>>> import numpy as np
>>> import numpy.linalg as la
>>> np.set_printoptions(precision=2, suppress=True, linewidth=140)
>>> data = np.load("block5.npy")
>>> print(data)
[[ 0  0  0  0]
 [ 4  4  2 -2]
 [ 2  2  1 -1]
 [ 2  2  1 -1]]
>>> M2 = np.array([[4, 1], [3, 1]])
>>> basis = np.kron(M2, data)
>>> print(basis.shape)
(8, 8)
>>> print(basis)
[[ 0  0  0  0  0  0  0  0]
 [16 16  8 -8  4  4  2 -2]
 [ 8  8  4 -4  2  2  1 -1]
 [ 8  8  4 -4  2  2  1 -1]
 [ 0  0  0  0  0  0  0  0]
 [12 12  6 -6  4  4  2 -2]
 [ 6  6  3 -3  2  2  1 -1]
 [ 6  6  3 -3  2  2  1 -1]]
>>> J = np.loadtxt("mat.csv", delimiter=",")
>>> print(J)
[[-0.87  0.49]
 [ 0.49  0.87]]
>>> print(round(J[:, 1] @ J[:, 0], 2))
0.0
>>> print(la.svd(J, compute_uv=False))
[1. 1.]
>>> print(la.pinv(J))
[[-0.87  0.49]
 [ 0.49  0.87]]
>>> print(np.round(J @ J.T, 2) + 0)
[[1. 0.]
 [0. 1.]]
>>> print(np.round(J.T @ J, 2) + 0)
[[1. 0.]
 [0. 1.]]
>>> print(la.norm(J, axis=0))
[1. 1.]
>>> x0 = np.array([0, 3])
>>> rhs = J @ x0
>>> print(rhs)
[1.46 2.62]
>>> print(la.solve(J.T, J[1]))
[-0.  1.]
>>> print(np.round(la.solve(J, rhs), 2) + 0)
[0. 3.]
>>> print(la.solve(J, rhs + J[:, 0]))
[1. 3.]
>>> x0 = np.array([4, 7])
>>> a = np.maximum(J @ x0, 0)
>>> print(a)
[0.   8.06]
>>> print(J * (a > 1e-9)[:, None])
[[-0.    0.  ]
 [ 0.49  0.87]]
>>> print(np.maximum(J @ x0, 0) - np.maximum(-J @ x0, 0))
[-0.1   8.06]
>>> M2 = np.array([[2, 2], [2, -3]])
>>> basis = np.kron(M2, J)
>>> print(basis)
[[-1.75  0.97 -1.75  0.97]
 [ 0.97  1.75  0.97  1.75]
 [-1.75  0.97  2.62 -1.46]
 [ 0.97  1.75 -1.46 -2.62]]
>>> print(la.matrix_rank(basis))
4
>>> print(round(la.norm(basis, 2), 2), np.round(la.norm(M2, 2) * la.norm(J, 2), 2))
3.7 3.7
>>> print(np.round(np.poly(basis), 2) + 0)
[  1.   0. -21.   0. 100.]
>>> print(round(float(np.einsum("ij,ji->", basis, basis)), 2))
42.0
>>> print(np.round(la.eigvals(basis).sum().real, 2))
-0.0
>>> print(np.kron(np.eye(2, dtype=int), basis))
[[-1.75  0.97 -1.75  0.97 -0.    0.   -0.    0.  ]
 [ 0.97  1.75  0.97  1.75  0.    0.    0.    0.  ]
 [-1.75  0.97  2.62 -1.46 -0.    0.    0.   -0.  ]
 [ 0.97  1.75 -1.46 -2.62  0.    0.   -0.   -0.  ]
 [-0.    0.   -0.    0.   -1.75  0.97 -1.75  0.97]
 [ 0.    0.    0.    0.    0.97  1.75  0.97  1.75]
 [-0.    0.    0.   -0.   -1.75  0.97  2.62 -1.46]
 [ 0.    0.   -0.   -0.    0.97  1.75 -1.46 -2.62]]
>>> print(np.einsum("ii->", basis))
0.0
>>> mat = np.load("m.npy")
>>> print(mat)
[[ 4  4  4  4  4  4]
 [ 4  8  8  8  8  8]
 [ 4  8 12 12 12 12]
 [ 4  8 12 16 16 16]
 [ 4  8 12 16 20 20]
 [ 4  8 12 16 20 24]]
>>> def softmax(z):
...     e = np.exp(z - z.max(axis=-1, keepdims=True))
...     return e / e.sum(axis=-1, keepdims=True)
... 
>>> print(np.round(softmax(mat[4]), 2) + 0)
[0.   0.   0.   0.01 0.5  0.5 ]
>>> print(np.round(softmax(mat[4] + -2), 2) + 0)
[0.   0.   0.   0.01 0.5  0.5 ]
>>> att = mat @ mat.T / np.sqrt(6)
>>> print(np.round(softmax(att), 2) + 0)
[[0. 0. 0. 0. 0. 1.]
 [0. 0. 0. 0. 0. 1.]
 [0. 0. 0. 0. 0. 1.]
 [0. 0. 0. 0. 0. 1.]
 [0. 0. 0. 0. 0. 1.]
 [0. 0. 0. 0. 0. 1.]]
>>> print(np.round(softmax(att + np.triu(np.full(att.shape, -np.inf), 1)), 2) + 0)
[[1. 0. 0. 0. 0. 0.]
 [0. 1. 0. 0. 0. 0.]
 [0. 0. 1. 0. 0. 0.]
 [0. 0. 0. 1. 0. 0.]
 [0. 0. 0. 0. 1. 0.]
 [0. 0. 0. 0. 0. 1.]]
>>> print(softmax(att)[4] @ mat)
[ 4.  8. 12. 16. 20. 24.]
>>> W0 = np.load("dump.npy")
>>> print(W0)
[[ 0 -1  0  0  0  0]
 [-1  2  0  0  0  0]
 [ 1 -2  0  0  0  0]
 [ 0  0  0 -1  0  0]
 [ 0  0 -1  2  0  0]
 [ 0  0  1 -2  0  0]
 [ 0  0  0  0  0 -1]
 [ 0  0  0  0 -1  2]
 [ 0  0  0  0  1 -2]]
>>> proj = W0 @ la.solve(W0.T @ W0, W0.T)
>>> print(la.eigvalsh(proj))
[0. 0. 0. 1. 1. 1. 1. 1. 1.]
>>> print(la.matrix_rank(np.eye(9) - proj))
3
>>> print(proj)
[[ 1.   0.   0.   0.   0.   0.   0.   0.   0. ]
 [ 0.   0.5 -0.5  0.   0.   0.   0.   0.   0. ]
 [ 0.  -0.5  0.5  0.   0.   0.   0.   0.   0. ]
 [ 0.   0.   0.   1.   0.   0.   0.   0.   0. ]
 [ 0.   0.   0.   0.   0.5 -0.5  0.   0.   0. ]
 [ 0.   0.   0.   0.  -0.5  0.5  0.   0.   0. ]
 [ 0.   0.   0.   0.   0.   0.   1.   0.   0. ]
 [ 0.   0.   0.   0.   0.   0.   0.   0.5 -0.5]
 [ 0.   0.   0.   0.   0.   0.   0.  -0.5  0.5]]
>>> print(np.allclose(proj @ proj, proj))
True
>>> M2 = np.c_[W0[:, :2] @ np.array([[2, -1], [-3, 1]]), np.array([-2, -2, -2, 5, -5, -4, -6, -3, -1])]
>>> print(M2)
[[ 3 -1 -2]
 [-8  3 -2]
 [ 8 -3 -2]
 [ 0  0  5]
 [ 0  0 -5]
 [ 0  0 -4]
 [ 0  0 -6]
 [ 0  0 -3]
 [ 0  0 -1]]
>>> print(la.norm(la.qr(W0)[0].T @ M2, axis=0) ** 2 / ((M2 ** 2).sum(axis=0) + 1e-12))
[1.   1.   0.54]
>>> print(np.round(la.norm(M2 - W0 @ la.lstsq(W0, M2)[0], axis=0), 2) + 0)
[0.   0.   7.52]
>>> print(np.round(la.norm(M2, "nuc"), 2))
23.73
>>> print(la.norm(M2, axis=1).argmax())
1
>>> print(M2[1] @ M2[8])
2
>>> t3 = np.stack([W0, 5 * W0, W0[::-1]])
>>> print((t3 @ W0.T).shape)
(3, 9, 9)
>>> print(la.norm(t3, axis=(1, 2)))
[ 5.74 28.72  5.74]
>>> print(la.matrix_rank(t3))
[6 6 6]
>>> print(la.matrix_rank(t3.reshape(3, -1)))
2
>>> m1 = np.loadtxt("case3.csv", delimiter=",")
>>> print(m1)
[[ 4.43 -2.06  0.9  -0.54]
 [-2.88  1.7  -3.19  1.91]
 [ 2.47 -1.56  3.48 -2.09]
 [ 0.84 -0.94  4.15 -2.49]
 [ 4.57 -1.92 -0.58  0.35]
 [-4.59  1.98  0.18 -0.11]
 [ 3.02 -0.86 -3.33  2.  ]
 [ 2.52 -1.58  3.44 -2.07]
 [-1.32  0.01  4.14 -2.48]
 [ 1.89 -1.35  3.8  -2.28]
 [ 2.32 -0.5  -3.77  2.26]
 [ 0.33  0.44 -4.26  2.56]
 [-2.57  1.59 -3.42  2.05]
 [-2.29  1.5  -3.59  2.15]
 [-3.53  1.15  2.87 -1.72]
 [-0.4  -0.41  4.26 -2.56]
 [-2.77  1.66 -3.27  1.96]
 [-4.06  1.48  2.16 -1.29]
 [ 4.23 -2.05  1.45 -0.87]]
>>> U, sigma, Vt = la.svd(m1)
>>> vecs = Vt[:(sigma > 1e-8).sum()]
>>> rng = np.random.default_rng(13441)
>>> x0 = m1[17] + 5 * m1[16] + rng.integers(2) * np.eye(4)[3]
>>> print(x0)
[-17.92   9.79 -14.2    8.52]
>>> print(la.matrix_rank(np.vstack([m1, x0])))
2
>>> print(vecs.T @ vecs)
[[ 0.84 -0.36 -0.04  0.02]
 [-0.36  0.17 -0.08  0.05]
 [-0.04 -0.08  0.73 -0.44]
 [ 0.02  0.05 -0.44  0.26]]
>>> U, sigma, Vt = la.svd(m1, full_matrices=False)
>>> print(np.allclose(U * sigma @ Vt, m1))
True
>>> print(sigma.round(2) + 0)
[17.06 13.56  0.    0.  ]
>>> print(np.abs(Vt[0]))
[0.37 0.27 0.76 0.46]
>>> print(np.round(Vt @ Vt.T, 2) + 0)
[[1. 0. 0. 0.]
 [0. 1. 0. 0.]
 [0. 0. 1. 0.]
 [0. 0. 0. 1.]]
>>> print(np.round(U.T @ U, 2) + 0)
[[1. 0. 0. 0.]
 [0. 1. 0. 0.]
 [0. 0. 1. 0.]
 [0. 0. 0. 1.]]
>>> Ac = m1 - m1.mean(axis=0)
>>> vecs = la.svd(Ac)[2][:2]
>>> M2 = Ac - Ac @ vecs.T @ vecs
>>> print(np.diag(vecs.T @ vecs))
[0.84 0.17 0.73 0.26]
>>> print(np.round(M2.std(axis=0), 2) + 0)
[0. 0. 0. 0.]
>>> u, v = m1[4], m1[12]
>>> print(round(u @ u, 2))
25.0
>>> print(round(float(u @ v), 2))
-12.09
>>> p = (u @ v) / (u @ u) * u
>>> print(v - p)
[-0.36  0.67 -3.7   2.22]
>>> print(np.round(la.norm(u + v) ** 2 + la.norm(u - v) ** 2, 2))
100.0
>>> print(p)
[-2.21  0.93  0.28 -0.17]
>>> E = np.load("run17.npy")
>>> print(E)
[[15  5 13  9 17]
 [20  7 18 12 22]
 [21  5 14 12 23]
 [13 13 13 10 15]
 [24 11 14 15 26]
 [18  7 10 11 20]
 [10 11  3  8 12]
 [10  3 13  6 12]
 [11 17 11 10 13]
 [11  9 11  8 13]
 [ 8  3  8  5 10]
 [19  1 14 10 21]
 [13  1  9  7 15]
 [18 11  9 12 20]
 [18 15 13 13 20]
 [18 15 11 13 20]
 [16 19  6 13 18]
 [ 9 13 11  8 11]
 [11  5  8  7 13]
 [24 15 14 16 26]
 [19  9 12 12 21]
 [18 19  5 14 20]]
>>> U, sigma, Vt = la.svd(E)
>>> vecs = Vt[:(sigma > 1e-8).sum()]
>>> x0 = E[3] + 2 * E[13] + rng.integers(2) * np.eye(5)[2]
>>> print(x0)
[49. 35. 31. 34. 55.]
>>> print(la.matrix_rank(np.vstack([E, x0])))
4
>>> print(np.diag(vecs.T @ vecs))
[0.88 0.95 1.   0.18 0.99]
>>> print(round(la.norm(x0 - vecs.T @ vecs @ x0), 2))
0.0
>>> U, sigma, Vt = la.svd(E)
>>> print(np.argmax(sigma[:-1] / (sigma[1:] + 1e-6)) + 1)
4
>>> print(sigma.round(2) + 0)
[143.34  26.15  13.56   1.47   0.  ]
>>> M2 = U[:, :4] @ np.diag(sigma[:4]) @ Vt[:4]
>>> print(la.matrix_rank(M2))
4
>>> print(round(float(la.norm(E - M2, 2)), 2), round(sigma[4], 2))
0.0 0.0
>>> print(np.round(la.norm(E - M2) / la.norm(E), 2))
0.0
>>> print(M2)
[[15.  5. 13.  9. 17.]
 [20.  7. 18. 12. 22.]
 [21.  5. 14. 12. 23.]
 [13. 13. 13. 10. 15.]
 [24. 11. 14. 15. 26.]
 [18.  7. 10. 11. 20.]
 [10. 11.  3.  8. 12.]
 [10.  3. 13.  6. 12.]
 [11. 17. 11. 10. 13.]
 [11.  9. 11.  8. 13.]
 [ 8.  3.  8.  5. 10.]
 [19.  1. 14. 10. 21.]
 [13.  1.  9.  7. 15.]
 [18. 11.  9. 12. 20.]
 [18. 15. 13. 13. 20.]
 [18. 15. 11. 13. 20.]
 [16. 19.  6. 13. 18.]
 [ 9. 13. 11.  8. 11.]
 [11.  5.  8.  7. 13.]
 [24. 15. 14. 16. 26.]
 [19.  9. 12. 12. 21.]
 [18. 19.  5. 14. 20.]]
>>> Ac = M2 - M2.mean(axis=0)
>>> U, sigma, Vt = la.svd(Ac, full_matrices=False)
>>> print((np.sign(U[:, 0]) == np.sign(U[0, 0])).astype(int))
[1 0 0 1 0 0 1 1 1 1 1 0 1 0 0 0 0 1 1 0 0 0]
>>> print(np.round(Ac.mean(axis=0), 2) + 0)
[0. 0. 0. 0. 0.]
>>> print(round(float((sigma ** 2).sum() ** 2 / (sigma ** 4).sum()), 2))
2.12
>>> print(np.searchsorted(np.cumsum(sigma ** 2) / (sigma ** 2).sum(), 0.9) + 1)
2
>>> print(Vt[0] * np.sign(Vt[0, np.abs(Vt[0]).argmax()]))
[0.6  0.32 0.18 0.38 0.6 ]
>>> print(np.round(sigma ** 2 / (sigma ** 2).sum(), 2) + 0)
[0.6  0.33 0.07 0.   0.  ]
>>> print(round(float(la.norm(E, 2) / la.norm(E)), 2))
0.98
>>> print([round(float(x), 2) for x in la.svd(E, compute_uv=False)[:3]])
[143.34, 26.15, 13.56]
>>> print(la.matrix_rank(E, rtol=0.1))
2
>>> M = np.load("out15.npy")
>>> print(M)
[[ 0.  -0.2 -0.2]
 [ 1.8  0.5 -0.4]
 [-0.4 -1.7 -1.6]
 [-1.6  0.5 -0.9]
 [ 2.5  0.7 -0.7]
 [-1.6 -1.  -0.6]
 [-0.5 -0.9  1.7]
 [ 0.3 -0.3  0. ]
 [-0.2 -1.5 -1.4]
 [-0.8 -0.8  1. ]
 [-0.1 -1.4  1.1]
 [ 0.7 -0.2  0.3]
 [-0.3 -0.9  0.6]
 [ 0.9  1.2  0.6]
 [ 0.5  1.9 -0.6]
 [-1.   0.3 -1.9]
 [ 1.7  0.6 -0.5]
 [18.  34.  -2. ]]
>>> u = np.array([0, 0])
>>> print(np.cross(M[4, :3], M[0, :3]))
[-0.28  0.5  -0.5 ]
>>> print(np.convolve(M[4], u))
[0. 0. 0. 0.]
